$ python -q
>>> import numpy as np
>>> import numpy.linalg as la
>>> np.set_printoptions(precision=2, suppress=True, linewidth=120, floatmode="fixed")
>>> K = np.load("run17.npy")
>>> print(K)
[[ 0 -1  1]
 [ 1 -7  2]
 [ 0  0  0]
 [-7  0  3]
 [-4  3  1]
 [-4  3  1]
 [-3 -3  2]
 [ 0  0  0]
 [ 0  0  0]
 [ 0  0  0]
 [-3 -3  2]
 [ 0  0  0]
 [-4  3  1]
 [-3 -3  2]
 [ 0  0  0]
 [ 0  0  0]
 [ 4 -4  0]
 [-7  0  3]
 [-4  3  1]]
>>> x = np.array([1, 2, 3])
>>> rhs = K @ x
>>> print(la.lstsq(K, rhs)[0])
[1.00 2.00 3.00]
>>> print(la.solve(K.T @ K, K.T @ rhs))
[1.00 2.00 3.00]
>>> print(np.round(la.pinv(K) @ K, 2) + 0)
[[1.00 0.00 0.00]
 [0.00 1.00 0.00]
 [0.00 0.00 1.00]]
>>> print(rhs)
[ 1 -7  0  2  5  5 -3  0  0  0 -3  0  5 -3  0  0 -4  2  5]
>>> rng = np.random.default_rng(1568)
>>> rhs = rhs + 0.1 * rng.normal(size=19)
>>> print(rhs)
[ 1.13 -7.21 -0.07  1.93  5.19  5.19 -2.92 -0.06  0.17  0.03 -3.13 -0.06  4.92 -2.95  0.15 -0.07 -4.05  2.02  5.04]
>>> coef, *_ = la.lstsq(K, rhs)
>>> print(coef.round())
[1.00 2.00 3.00]
>>> print(round(float(la.norm(rhs - K @ coef)), 2))
0.43
>>> D = la.norm(K[:, None] - K[None], axis=-1)
>>> print(D.mean(axis=1).argmax())
1
>>> print(D[16])
[ 5.10  4.69  5.66 12.08 10.68 10.68  7.35  5.66  5.66  5.66  7.35  5.66 10.68  7.35  5.66  5.66  0.00 12.08 10.68]
>>> print((D + 1e9 * np.eye(19)).round(6).argmin(axis=1))
[ 2 16  7 17  5  4 10  2  2  2  6  2  4  6  2  2  1  3  4]
>>> z = K[:, 2] > np.median(K[:, 2])
>>> u = K[z].mean(axis=0) - K[~z].mean(axis=0)
>>> print(np.argsort(-np.abs(u).round(6), kind="stable"))
[1 0 2]
>>> print(((K - K.mean(axis=0)) @ u > 0).astype(int))
[0 1 0 1 0 0 1 0 0 0 1 0 0 1 0 0 0 1 0]
>>> U, sigma, Vt = la.svd(K, full_matrices=False)
>>> print(U.shape, sigma.shape, Vt.shape)
(19, 3) (3,) (3, 3)
>>> print(np.abs(Vt[0]))
[0.91 0.29 0.30]
>>> print(round(float(np.sqrt((sigma ** 2).sum())), 2), round(la.norm(K), 2))
19.34 19.34
>>> print(np.allclose(U * sigma @ Vt, K))
True
>>> print(np.round(Vt @ Vt.T, 2) + 0)
[[1.00 0.00 0.00]
 [0.00 1.00 0.00]
 [0.00 0.00 1.00]]
>>> print(np.round(U.T @ K @ Vt.T, 2) + 0)
[[15.63  0.00  0.00]
 [ 0.00 11.35  0.00]
 [ 0.00  0.00  0.92]]
>>> print(round(la.norm(K[10] - K[0]), 2))
3.74
>>> print(la.norm(K, axis=0))
[14.35 11.36  6.24]
>>> print(np.round(la.norm(K[10], 1), 2), round(la.norm(K[10], np.inf), 2))
8.0 3.0
>>> print(K[10] @ K[0])
5
>>> print(la.norm(K, axis=1))
[1.41 7.35 0.00 7.62 5.10 5.10 4.69 0.00 0.00 0.00 4.69 0.00 5.10 4.69 0.00 0.00 5.66 7.62 5.10]
>>> print(round(float(la.norm(K, 2)), 2))
15.63
>>> E = np.load("test19.npy")
>>> print(E)
[[-0.98  0.96  3.33  4.66 -2.42 -0.54  1.48]
 [-1.15  0.83 -2.28 -0.60 -0.69  1.82 -0.43]
 [-2.40 -1.02  2.62  2.24 -1.21 -0.78 -2.63]
 [-2.69 -3.50 -1.96 -4.00  1.54 -2.33 -0.43]
 [ 0.82 -2.39 -1.80 -0.95  1.00 -1.75  0.37]
 [-0.92  5.58 -1.89  3.19  1.55 -0.36 -0.82]]
>>> u = np.array([0, -2])
>>> print(np.convolve(E[0], u))
[ 0.00  1.96 -1.92 -6.66 -9.32  4.84  1.08 -2.96]
>>> print(np.polyval(u, E[0]))
[-2.00 -2.00 -2.00 -2.00 -2.00 -2.00 -2.00]
>>> A = np.loadtxt("x.csv", delimiter=",")
>>> print(A)
[[-29.13  -0.45 -17.04]
 [-30.25   0.84 -20.34]
 [-30.99  -1.51 -20.05]
 [-30.78   0.56 -19.77]
 [-30.45  -1.76 -21.34]
 [-30.70  -0.67 -20.04]
 [-29.76   0.72 -20.38]
 [-30.71  -0.86 -18.30]
 [-29.78  -1.97 -18.46]
 [-30.66   0.28 -20.84]
 [-28.04   0.00 -20.02]
 [-29.36  -0.02 -19.71]
 [-30.70   1.74 -20.60]
 [-30.10   0.30 -20.45]
 [-30.12  -1.94 -19.50]
 [-30.03   1.02 -19.81]
 [-29.85  -1.18 -19.93]
 [-30.68  -0.22 -19.51]
 [-28.36   0.44 -19.89]
 [-29.46  -1.28 -18.36]
 [-30.11  -0.76 -19.93]
 [-30.59  -0.60 -20.35]
 [-29.34   0.99 -19.19]
 [-29.61   0.71 -19.71]
 [-29.96   1.16 -20.12]
 [-30.13  -0.46 -19.34]
 [-29.15   0.01 -19.31]
 [-29.78  -0.29 -22.72]
 [-30.23  -0.20 -18.99]
 [-29.66  -1.06 -22.04]]
>>> x = np.array([2, 1, 0])
>>> rhs = A @ x
>>> print(np.round(la.solve(A.T @ A, A.T @ rhs), 2) + 0)
[2.00 1.00 0.00]
>>> rhs = rhs + 0.3 * rng.normal(size=30)
>>> print(rhs)
[-58.98 -59.77 -63.61 -60.82 -62.92 -62.43 -59.11 -62.02 -61.43 -60.78 -55.56 -59.14 -59.80 -60.00 -62.05 -58.99 -61.21
 -61.54 -56.28 -60.36 -60.95 -62.00 -57.23 -58.84 -58.33 -60.61 -59.22 -59.85 -60.80 -60.18]
>>> coef, *_ = la.lstsq(A, rhs)
>>> print(coef)
[ 2.01  1.03 -0.02]
>>> print(np.round(la.norm(rhs - A @ coef), 2))
1.6
>>> print(np.round(A.T @ (rhs - A @ coef), 2) + 0)
[0.00 0.00 0.00]
>>> print([round(float(la.norm(la.solve(A.T @ A + lam * np.eye(3), A.T @ rhs))), 2) for lam in (0, 1, 10, 100)])
[2.26, 2.23, 2.03, 1.71]
>>> cen = A - A.mean(axis=1)
Traceback (most recent call last):
  File "<python-input-55>", line 1, in <module>
    cen = A - A.mean(axis=1)
          ~~^~~~~~~~~~~~~~~~
ValueError: operands could not be broadcast together with shapes (30,3) (30,) 
>>> cen = A - A.mean(axis=0)
>>> U, sigma, Vt = la.svd(cen, full_matrices=False)
>>> print(np.abs(Vt[-1]))
[0.96 0.21 0.20]
>>> print(sigma)
[6.05 5.15 3.60]
>>> cen = A - A.mean(axis=0)
>>> evecs = la.svd(cen)[2][:1]
>>> other = cen - cen @ evecs.T @ evecs
>>> print(other.std(axis=0))
[0.68 0.87 0.33]
>>> print(np.cov(cen @ evecs.T, rowvar=False))
1.2605196787113608
>>> print((cen @ evecs.T).std(axis=0))
[1.10]
>>> print(round(la.norm(other) / la.norm(cen), 2))
0.72
>>> z = A[:, 1] > np.median(A[:, 1])
>>> u = A[z].mean(axis=0) - A[~z].mean(axis=0)
>>> print(np.argsort(-np.abs(u).round(6), kind="stable"))
[1 0 2]
>>> print(z.astype(int))
[0 1 0 1 0 0 1 0 0 1 1 1 1 1 0 1 0 0 1 0 0 0 1 1 1 0 1 0 1 0]
>>> other = np.array([[-0.7], [1.0], [-0.1]])
>>> cent = np.array([[0.7, -0.6, -1.0]])
>>> J = other @ cent
>>> print(J)
[[-0.49  0.42  0.70]
 [ 0.70 -0.60 -1.00]
 [-0.07  0.06  0.10]]
>>> print([round(float(x), 2) for x in la.svd(J, compute_uv=False)[:3]])
[1.67, 0.0, 0.0]
>>> print(np.argsort(-la.norm(J, axis=0).round(6), kind="stable")[:3])
[2 0 1]
>>> print(np.round(la.norm(J, 2) / la.norm(J), 2))
1.0
>>> u = np.array([1, 0, 0])
>>> print(np.convolve(J[2], u))
[-0.07  0.06  0.10  0.00  0.00]
>>> print(np.round(np.cross(J[2, :3], J[0, :3]), 2) + 0)
[0.00 0.00 0.00]
>>> print(np.round(np.polyval(u, J[2]), 2) + 0)
[0.00 0.00 0.01]
>>> print(np.correlate(J[2], J[0], "full"))
[-0.05  0.01  0.13  0.01 -0.05]
>>> print(round(la.det(J.T), 2))
0.0
>>> print(np.round(np.poly(J), 2) + 0)
[1.00 0.99 0.00 0.00]
>>> print(np.round(la.det(2 * J), 2), round(la.det(J), 2))
-0.0 -0.0
>>> F = np.array([[4, -4, 6, 6, -3, -1, -5],
...     [-3, 7, 1, 5, 2, -8, -2],
...     [8, 8, 8, 2, -9, -4, -4],
...     [-1, 3, -1, -1, 8, -2, -3],
...     [-2, -8, 6, 4, -2, -6, 9],
...     [7, -4, -4, -2, 8, -2, 4],
...     [-7, -4, 9, -7, -3, 1, 5]])
>>> print(F)
[[ 4 -4  6  6 -3 -1 -5]
 [-3  7  1  5  2 -8 -2]
 [ 8  8  8  2 -9 -4 -4]
 [-1  3 -1 -1  8 -2 -3]
 [-2 -8  6  4 -2 -6  9]
 [ 7 -4 -4 -2  8 -2  4]
 [-7 -4  9 -7 -3  1  5]]
>>> u = np.array([2, -1, 1, -1, 2, -1, 1])
>>> other = F + np.outer(u, np.eye(7)[4])
>>> print(round(la.det(other) / la.det(F), 2), round(1 + la.solve(F, u)[4], 2))
1.18 1.18
>>> print(la.matrix_rank(other - F))
1
>>> U, sigma, Vt = la.svd(F)
>>> print(np.argmax(sigma[:-1] / (sigma[1:] + 1e-6)) + 1)
6
>>> print(sigma)
[20.87 19.90 14.10 12.82  9.11  7.40  0.52]
>>> other = U[:, :6] @ np.diag(sigma[:6]) @ Vt[:6]
>>> print(round(float(la.norm(F - other) / la.norm(F)), 2))
0.01
>>> print(round(float(la.norm(F - other, 2)), 2), round(sigma[6], 2))
0.52 0.52
>>> print(la.matrix_rank(F, rtol=0.05))
6
>>> print(round(float(np.abs(F - other).max()), 2))
0.18
>>> M = np.array([[-2, -2, -1, 0, -1, 2, 1],
...     [0, 2, 2, -1, 0, -2, -2],
...     [0, 0, 0, 2, -2, -3, 3],
...     [0, 0, 0, -3, 0, -1, -2],
...     [0, 0, 0, 0, 1, -3, -1],
...     [0, 0, 0, 0, 0, -1, 3],
...     [0, 0, 0, 0, 0, 0, 0]])
>>> print([round(float(x), 2) for x in la.svd(F, compute_uv=False)[:3]])
[20.87, 19.9, 14.1]
>>> print(np.abs(la.svd(F)[2][-1]))
[0.07 0.34 0.33 0.42 0.31 0.59 0.40]
>>> print(round(np.log10(la.cond(F))))
2
>>> m1 = np.loadtxt("mat.csv", delimiter=",")
>>> print(m1)
[[ 1.00  1.00  1.00  1.00  2.00  0.00]
 [ 3.00  3.00  0.00  3.00  2.00  0.00]
 [ 2.00  2.00  3.00  3.00  0.00  0.00]
 [ 3.00  2.00  3.00  1.00  2.00  0.00]
 [ 0.00  2.00  1.00  0.00  2.00  0.00]
 [ 0.00  0.00  0.00  0.00  0.00 -7.00]]
>>> print(np.sort(la.eigvals(m1).real))
[-7.00 -1.32 -0.02 -0.02  2.75  8.61]
>>> blk = np.stack([m1, 5 * m1, m1[::-1]])
>>> print(blk.shape)
(3, 6, 6)
>>> print(la.matrix_rank(blk.reshape(3, -1)))
2
>>> print(la.norm(blk, axis=(1, 2)))
[12.25 61.24 12.25]
>>> u = np.array([-3, 9, -7, 0, 6, 6])
>>> other = m1 + np.outer(u, np.eye(6)[1])
>>> print(round(la.det(other) / la.det(m1), 2), np.round(1 + la.solve(m1, u)[1], 2))
7.58 7.58
>>> cov = np.cov(K, rowvar=False)
>>> print(round(np.corrcoef(K[:, 0], K[:, 1])[0, 1], 2))
-0.45
>>> print(np.argwhere(np.triu(np.abs(np.corrcoef(K.T)) > 0.8, 1)))
[]
>>> print(np.corrcoef(K.T))
[[ 1.00 -0.45 -0.74]
 [-0.45  1.00 -0.24]
 [-0.74 -0.24  1.00]]
>>> other = la.invert(m1)
Traceback (most recent call last):
  File "<python-input-118>", line 1, in <module>
    other = la.invert(m1)
            ^^^^^^^^^
AttributeError: module 'numpy.linalg' has no attribute 'invert'
>>> other = la.inv(m1)
>>> print(np.round(m1 @ other, 2) + 0)
[[1.00 0.00 0.00 0.00 0.00 0.00]
 [0.00 1.00 0.00 0.00 0.00 0.00]
 [0.00 0.00 1.00 0.00 0.00 0.00]
 [0.00 0.00 0.00 1.00 0.00 0.00]
 [0.00 0.00 0.00 0.00 1.00 0.00]
 [0.00 0.00 0.00 0.00 0.00 1.00]]
>>> mat, _ = la.qr(np.array([[-2.3, -2.1, -1.5, 1.3, -1.8],
...     [1.3, -1.1, -0.3, -0.1, 1.2],
...     [-0.9, -0.8, 0.3, -1.2, -0.9],
...     [-1.2, -1.3, -2.2, -0.7, 0.3],
...     [0.7, 1.9, -0.6, 0.0, 0.1]]))
>>> print(mat)
[[-0.74 -0.17  0.10  0.55  0.34]
 [ 0.42 -0.80  0.25  0.04  0.35]
 [-0.29 -0.06 -0.36 -0.69  0.55]
 [-0.38 -0.17  0.68 -0.48 -0.36]
 [ 0.22  0.55  0.57  0.01  0.57]]
>>> # columns are unit length and at right angles
>>> other = la.inv(F)
>>> print(la.inv(other))
[[ 4.00 -4.00  6.00  6.00 -3.00 -1.00 -5.00]
 [-3.00  7.00  1.00  5.00  2.00 -8.00 -2.00]
 [ 8.00  8.00  8.00  2.00 -9.00 -4.00 -4.00]
 [-1.00  3.00 -1.00 -1.00  8.00 -2.00 -3.00]
 [-2.00 -8.00  6.00  4.00 -2.00 -6.00  9.00]
 [ 7.00 -4.00 -4.00 -2.00  8.00 -2.00  4.00]
 [-7.00 -4.00  9.00 -7.00 -3.00  1.00  5.00]]
>>> print((np.abs(other) > 1e-9).astype(int))
[[1 1 1 1 1 1 1]
 [1 1 1 1 1 1 1]
 [1 1 1 1 1 1 1]
 [1 1 1 1 1 1 1]
 [1 1 1 1 1 1 1]
 [1 1 1 1 1 1 1]
 [1 1 1 1 1 1 1]]
